$ python3 -q
>>> import numpy as np
>>> np.set_printoptions(suppress=True, linewidth=120)
>>> rnd = lambda a: np.round(a, 2) + 0
>>> mat = np.load("mat.npy")
>>> print(mat)
[[ 0.  0.  0.  0. -1.  0.]
 [ 0.  0.  0.  0. -1.  2.]
 [ 0.  0.  0.  0.  1.  1.]
 [ 0.  0.  0.  0.  1.  1.]
 [-1. -1.  1.  1.  0.  0.]
 [ 0.  2.  1.  1.  0.  0.]]
>>> Uu, sigma, vt = np.linalg.svd(mat)
>>> print(np.argmax(sigma[:-1] / (sigma[1:] + 1e-6)) + 1)
4
>>> M2 = Uu[:, :4] @ np.diag(sigma[:4]) @ vt[:4]
>>> print(rnd(np.linalg.norm(mat - M2) / np.linalg.norm(mat)))
0.0
>>> print(np.linalg.matrix_rank(M2))
4
>>> print(np.abs(np.diag(np.linalg.qr(mat)[1])) > 1e-9)
[ True  True False False  True  True]
>>> print(rnd(np.trace(np.linalg.pinv(mat) @ mat)))
4.0
>>> try:
...     np.linalg.inv(mat)
... except np.linalg.LinAlgError as e:
...     print(repr(e))
... 
LinAlgError('Singular matrix')
>>> print(np.unique(mat.round(6), axis=0).shape)
(5, 6)
>>> print(np.allclose(mat[:-1].T @ np.linalg.lstsq(mat[:-1].T, mat[-1])[0], mat[-1]))
False
>>> print(rnd(np.linalg.det(mat)))
0.0
>>> print(rnd(np.abs(np.linalg.eigvals(mat)).max()))
2.45
>>> print(mat @ mat)
[[ 1.  1. -1. -1.  0.  0.]
 [ 1.  5.  1.  1.  0.  0.]
 [-1.  1.  2.  2.  0.  0.]
 [-1.  1.  2.  2.  0.  0.]
 [ 0.  0.  0.  0.  4.  0.]
 [ 0.  0.  0.  0.  0.  6.]]
>>> print((mat + mat.T) / 2)
[[ 0.  0.  0.  0. -1.  0.]
 [ 0.  0.  0.  0. -1.  2.]
 [ 0.  0.  0.  0.  1.  1.]
 [ 0.  0.  0.  0.  1.  1.]
 [-1. -1.  1.  1.  0.  0.]
 [ 0.  2.  1.  1.  0.  0.]]
>>> assert mat == mat.T
Traceback (most recent call last):
  File "<python-input-19>", line 1, in <module>
    assert mat == mat.T
           ^^^^^^^^^^^^
ValueError: The truth value of an array with more than one element is ambiguous. Use a.any() or a.all()
>>> print(np.trace(mat))
0.0
>>> print(np.allclose(mat, mat.T))
True
